% ipython --no-banner

In [1]: import numpy as np

In [2]: import numpy.linalg as la

In [3]: np.set_printoptions(precision=2, suppress=True, linewidth=140, floatmode="fixed")

In [4]: rnd = lambda a: np.round(a, 2) + 0

In [5]: M = np.array([[1, -2, 0, 0, 0, 0],
   ...:     [2, -3, 0, 0, 0, 0],
   ...:     [3, -2, 0, 0, 0, 0],
   ...:     [0, 0, 1, -2, 0, 0],
   ...:     [0, 0, 2, -3, 0, 0],
   ...:     [0, 0, 3, -2, 0, 0],
   ...:     [0, 0, 0, 0, 1, -2],
   ...:     [0, 0, 0, 0, 2, -3],
   ...:     [0, 0, 0, 0, 3, -2]])

In [6]: M
Out[6]: 
array([[ 1, -2,  0,  0,  0,  0],
       [ 2, -3,  0,  0,  0,  0],
       [ 3, -2,  0,  0,  0,  0],
       [ 0,  0,  1, -2,  0,  0],
       [ 0,  0,  2, -3,  0,  0],
       [ 0,  0,  3, -2,  0,  0],
       [ 0,  0,  0,  0,  1, -2],
       [ 0,  0,  0,  0,  2, -3],
       [ 0,  0,  0,  0,  3, -2]])

In [7]: q, evecs = la.qr(M[:, :4])[0], la.qr(M[:, 4:])[0]

In [8]: sv = la.svd(q.T @ evecs, compute_uv=False)

In [9]: rnd(np.degrees(np.arccos(sv.clip(0, 1))))
Out[9]: array([90.00, 90.00])

In [10]: rnd(la.norm(q @ q.T - evecs @ evecs.T, 2))
Out[10]: np.float64(1.0)

In [11]: proj = M @ la.solve(M.T @ M, M.T)

In [12]: rnd(la.eigvalsh(proj))
Out[12]: array([0.00, 0.00, 0.00, 1.00, 1.00, 1.00, 1.00, 1.00, 1.00])

In [13]: rnd(proj @ M[:, 2])
Out[13]: array([0.00, 0.00, 0.00, 1.00, 2.00, 3.00, 0.00, 0.00, 0.00])

In [14]: la.matrix_rank(np.eye(9) - proj)
Out[14]: np.int64(3)

In [15]: rnd(np.diag(proj))
Out[15]: array([0.40, 0.62, 0.98, 0.40, 0.62, 0.98, 0.40, 0.62, 0.98])

In [16]: np.allclose(proj @ proj, proj)
Out[16]: True

In [17]: out = np.c_[M[:, :2] @ np.array([[1, 1], [1, 1]]), np.array([3, 1, 1, 1, 0, 1, 0, 0, -1])]

In [18]: out
Out[18]: 
array([[-1, -1,  3],
       [-1, -1,  1],
       [ 1,  1,  1],
       [ 0,  0,  1],
       [ 0,  0,  0],
       [ 0,  0,  1],
       [ 0,  0,  0],
       [ 0,  0,  0],
       [ 0,  0, -1]])

In [19]: rnd(la.norm(out - M @ la.lstsq(M, out)[0], axis=0))
Out[19]: array([0.00, 0.00, 2.08])

In [20]: vec = np.array([-1, 1, 5, 3, -3, -5])

In [21]: rhs = M @ vec

In [22]: rnd(la.pinv(M) @ M)
Out[22]: 
array([[1.00, 0.00, 0.00, 0.00, 0.00, 0.00],
       [0.00, 1.00, 0.00, 0.00, 0.00, 0.00],
       [0.00, 0.00, 1.00, 0.00, 0.00, 0.00],
       [0.00, 0.00, 0.00, 1.00, 0.00, 0.00],
       [0.00, 0.00, 0.00, 0.00, 1.00, 0.00],
       [0.00, 0.00, 0.00, 0.00, 0.00, 1.00]])

In [23]: rng = np.random.default_rng(33)

In [24]: rhs = rhs + 0.3 * rng.normal(size=9)

In [25]: rnd(rhs)
Out[25]: array([-2.88, -5.17, -4.82, -0.99,  0.53,  9.30,  6.97,  9.19,  1.55])

In [26]: beta, *_ = la.lstsq(M, rhs)

In [27]: rnd(la.norm(rhs - M @ beta))
Out[27]: np.float64(0.42)

In [28]: beta.round()
Out[28]: array([-1.00,  1.00,  5.00,  3.00, -3.00, -5.00])

In [29]: rnd(beta)
Out[29]: array([-0.90,  1.08,  5.25,  3.25, -2.73, -4.87])

In [30]: K = np.load("arr.npy")

In [31]: K
Out[31]: 
array([[ 0.60, -0.40, -0.70, -2.50,  1.70],
       [-0.90,  1.00, -1.50, -4.50, -0.40],
       [-0.40,  1.70,  0.30, -2.50,  1.30]])

In [32]: ang = np.radians(72)

In [33]: Rm = np.eye(5)

In [34]: Rm[4, 4] = Rm[1, 1] = np.cos(ang)

In [35]: Rm[4, 1], Rm[1, 4] = -np.sin(ang), np.sin(ang)

In [36]: rnd(Rm)
Out[36]: 
array([[ 1.00,  0.00,  0.00,  0.00,  0.00],
       [ 0.00,  0.31,  0.00,  0.00,  0.95],
       [ 0.00,  0.00,  1.00,  0.00,  0.00],
       [ 0.00,  0.00,  0.00,  1.00,  0.00],
       [ 0.00, -0.95,  0.00,  0.00,  0.31]])

In [37]: out = K @ Rm.T

In [38]: np.allclose(K @ K.T, out @ out.T)
Out[38]: True

In [39]: rnd(la.svd(K, compute_uv=False)), rnd(la.svd(out, compute_uv=False))
Out[39]: (array([6.15, 2.17, 1.77]), array([6.15, 2.17, 1.77]))

In [40]: np.allclose(la.norm(K, axis=1), la.norm(out, axis=1))
Out[40]: True

In [41]: rnd(np.abs(out - K).max(axis=0))
Out[41]: array([0.00, 1.89, 0.00, 0.00, 2.52])

In [42]: rnd(out)
Out[42]: 
array([[ 0.60,  1.49, -0.70, -2.50,  0.91],
       [-0.90, -0.07, -1.50, -4.50, -1.07],
       [-0.40,  1.76,  0.30, -2.50, -1.22]])

In [43]: def softmax(z):
    ...:     e = np.exp(z - z.max(axis=-1, keepdims=True))
    ...:     return e / e.sum(axis=-1, keepdims=True)
    ...: 

In [44]: softmax(K).sum(axis=1)
Out[44]: array([1.00, 1.00, 1.00])

In [45]: rnd(softmax(K[1] + 2))
Out[45]: array([0.10, 0.67, 0.06, 0.00, 0.17])

In [46]: rnd(softmax(K[1]))
Out[46]: array([0.10, 0.67, 0.06, 0.00, 0.17])

In [47]: scores = K @ K.T / np.sqrt(5)

In [48]: rnd(softmax(scores)[1] @ K)
Out[48]: array([-0.89,  1.00, -1.49, -4.49, -0.39])

In [49]: rnd(softmax(scores + np.triu(np.full(scores.shape, -np.inf), 1)))
Out[49]: 
array([[1.00, 0.00, 0.00],
       [0.00, 1.00, 0.00],
       [0.06, 0.60, 0.34]])

In [50]: feats = np.load("x.npy")

In [51]: feats
Out[51]: 
array([[ 3,  0,  0,  0],
       [ 0,  0,  3,  0],
       [ 0,  3, -1,  3],
       [ 0,  2,  1, -2]])

In [52]: np.einsum("ii->", feats)
Out[52]: np.int64(0)

In [53]: rnd(la.det(feats[::-1]))
Out[53]: np.float64(108.0)

In [54]: rnd(la.eigvals(feats).sum().real)
Out[54]: np.float64(0.0)

In [55]: rnd(np.poly(feats))
Out[55]: array([  1.00,   0.00, -19.00,  -6.00, 108.00])

In [56]: rnd(la.det(2 * feats)), rnd(la.det(feats))
Out[56]: (np.float64(1728.0), np.float64(108.0))

In [57]: idx = rng.permutation(4)

In [58]: idx
Out[58]: array([0, 3, 1, 2])

In [59]: out = feats[idx][:, idx]

In [60]: out
Out[60]: 
array([[ 3,  0,  0,  0],
       [ 0, -2,  2,  1],
       [ 0,  0,  0,  3],
       [ 0,  3,  3, -1]])

In [61]: np.allclose(out, feats)
Out[61]: False

In [62]: np.trace(out)
Out[62]: np.int64(0)

In [63]: E = np.array([[0.61, -1.48, -3.59],
    ...:     [-0.15, 0.46, 1.22],
    ...:     [0.52, -1.49, -3.64],
    ...:     [-0.88, 1.97, 4.84],
    ...:     [-1.03, 2.5, 6.03],
    ...:     [-0.02, -0.04, -0.08],
    ...:     [-0.2, 0.61, 1.16],
    ...:     [-1.0, 2.45, 5.93],
    ...:     [-0.8, 2.02, 4.82],
    ...:     [0.45, -1.02, -2.4],
    ...:     [-0.18, 0.53, 1.18],
    ...:     [-0.76, 1.99, 4.92],
    ...:     [0.34, -0.93, -2.5],
    ...:     [1.02, -2.49, -5.91],
    ...:     [0.15, -0.61, -1.12],
    ...:     [0.33, -0.96, -2.4],
    ...:     [0.14, -0.46, -1.19],
    ...:     [-0.8, 2.0, 4.86],
    ...:     [0.72, -1.96, -4.77],
    ...:     [0.38, -0.92, -2.41]])

In [64]: E
Out[64]: 
array([[ 0.61, -1.48, -3.59],
       [-0.15,  0.46,  1.22],
       [ 0.52, -1.49, -3.64],
       [-0.88,  1.97,  4.84],
       [-1.03,  2.50,  6.03],
       [-0.02, -0.04, -0.08],
       [-0.20,  0.61,  1.16],
       [-1.00,  2.45,  5.93],
       [-0.80,  2.02,  4.82],
       [ 0.45, -1.02, -2.40],
       [-0.18,  0.53,  1.18],
       [-0.76,  1.99,  4.92],
       [ 0.34, -0.93, -2.50],
       [ 1.02, -2.49, -5.91],
       [ 0.15, -0.61, -1.12],
       [ 0.33, -0.96, -2.40],
       [ 0.14, -0.46, -1.19],
       [-0.80,  2.00,  4.86],
       [ 0.72, -1.96, -4.77],
       [ 0.38, -0.92, -2.41]])

In [65]: Xc = (E - E.mean(axis=0)) / E.std(axis=0)

In [66]: rnd(Xc.std(axis=0))
Out[66]: array([1.00, 1.00, 1.00])

In [67]: beta = la.lstsq(np.delete(Xc, 0, axis=1), Xc[:, 0])[0]

In [68]: rnd(1 - np.var(Xc[:, 0] - np.delete(Xc, 0, axis=1) @ beta))
Out[68]: np.float64(1.0)

In [69]: np.abs(beta).argmax()
Out[69]: np.int64(0)
